In [1]: import numpy as np

In [2]: np.set_printoptions(precision=1, suppress=True, linewidth=120, floatmode="fixed")

In [3]: arr = np.load("out13.npy")

In [4]: print(arr)
[[2 1 3 0 1 1 1]
 [1 2 1 3 0 1 1]
 [3 1 2 1 3 0 1]
 [0 3 1 2 1 3 0]
 [1 0 3 1 2 1 3]
 [1 1 0 3 1 2 1]
 [1 1 1 0 3 1 2]]

In [5]: print([round(float(np.linalg.det(arr[:i, :i])), 2) + 0 for i in range(1, 8)])
[2.0, 3.0, -8.0, 20.0, 112.0, 240.0, 432.0]

In [6]: w, evecs = np.linalg.eigh(arr)

In [7]: vec = np.array([-3, 1, -1, 1, 0, -3, 2])

In [8]: print(evecs * np.abs(w) @ evecs.T)
[[3.0 0.7 1.7 0.9 1.7 0.1 0.8]
 [0.7 3.0 0.9 1.6 0.9 1.7 0.1]
 [1.7 0.9 3.9 0.4 1.4 0.9 1.7]
 [0.9 1.6 0.4 4.1 0.4 1.6 0.9]
 [1.7 0.9 1.4 0.4 3.9 0.9 1.7]
 [0.1 1.7 0.9 1.6 0.9 3.0 0.7]
 [0.8 0.1 1.7 0.9 1.7 0.7 3.0]]

In [9]: print(vec @ arr @ vec)
34

In [10]: print(round(vec @ arr @ vec / (vec @ vec), 1), np.round(w[0], 1), np.round(w[-1], 1))
1.4 -2.5 9.8

In [11]: print((np.sign(evecs[:, -1].round(6)) == np.sign(evecs[0, -1].round(6))).astype(int))
[1 1 1 1 1 1 1]

In [12]: A = np.load("dump.npy")

In [13]: print(A)
[[-8 -6 -8 -8  2  3 -6  9 -7 -4 -4  1]
 [ 1 -8 -6 -8 -8  2  3 -6  9 -7 -4 -4]
 [-4  1 -8 -6 -8 -8  2  3 -6  9 -7 -4]
 [-4 -4  1 -8 -6 -8 -8  2  3 -6  9 -7]
 [-7 -4 -4  1 -8 -6 -8 -8  2  3 -6  9]
 [ 9 -7 -4 -4  1 -8 -6 -8 -8  2  3 -6]
 [-6  9 -7 -4 -4  1 -8 -6 -8 -8  2  3]
 [ 3 -6  9 -7 -4 -4  1 -8 -6 -8 -8  2]
 [ 2  3 -6  9 -7 -4 -4  1 -8 -6 -8 -8]
 [-8  2  3 -6  9 -7 -4 -4  1 -8 -6 -8]
 [-8 -8  2  3 -6  9 -7 -4 -4  1 -8 -6]
 [-6 -8 -8  2  3 -6  9 -7 -4 -4  1 -8]]

In [14]: print((A @ A)[0])
[ 242  -22  273  126  159   28  182 -134   64  104   66  208]

In [15]: print(A @ (-1.0) ** np.arange(12))
[-26.0  26.0 -26.0  26.0 -26.0  26.0 -26.0  26.0 -26.0  26.0 -26.0  26.0]

In [16]: print(np.fft.fft(A[0]))
[-36.0 +0.0j -20.2 +6.2j  10.0+12.1j   5.0 +9.0j -21.0-10.4j   9.2+14.8j -26.0 -0.0j   9.2-14.8j -21.0+10.4j
   5.0 -9.0j  10.0-12.1j -20.2 -6.2j]

In [17]: print(np.sort(np.abs(np.fft.fft(A[0]))), np.sort(np.linalg.svd(A, compute_uv=False)))
[10.3 10.3 15.7 15.7 17.5 17.5 21.1 21.1 23.4 23.4 26.0 36.0] [10.3 10.3 15.7 15.7 17.5 17.5 21.1 21.1 23.4 23.4 26.0 36.0]
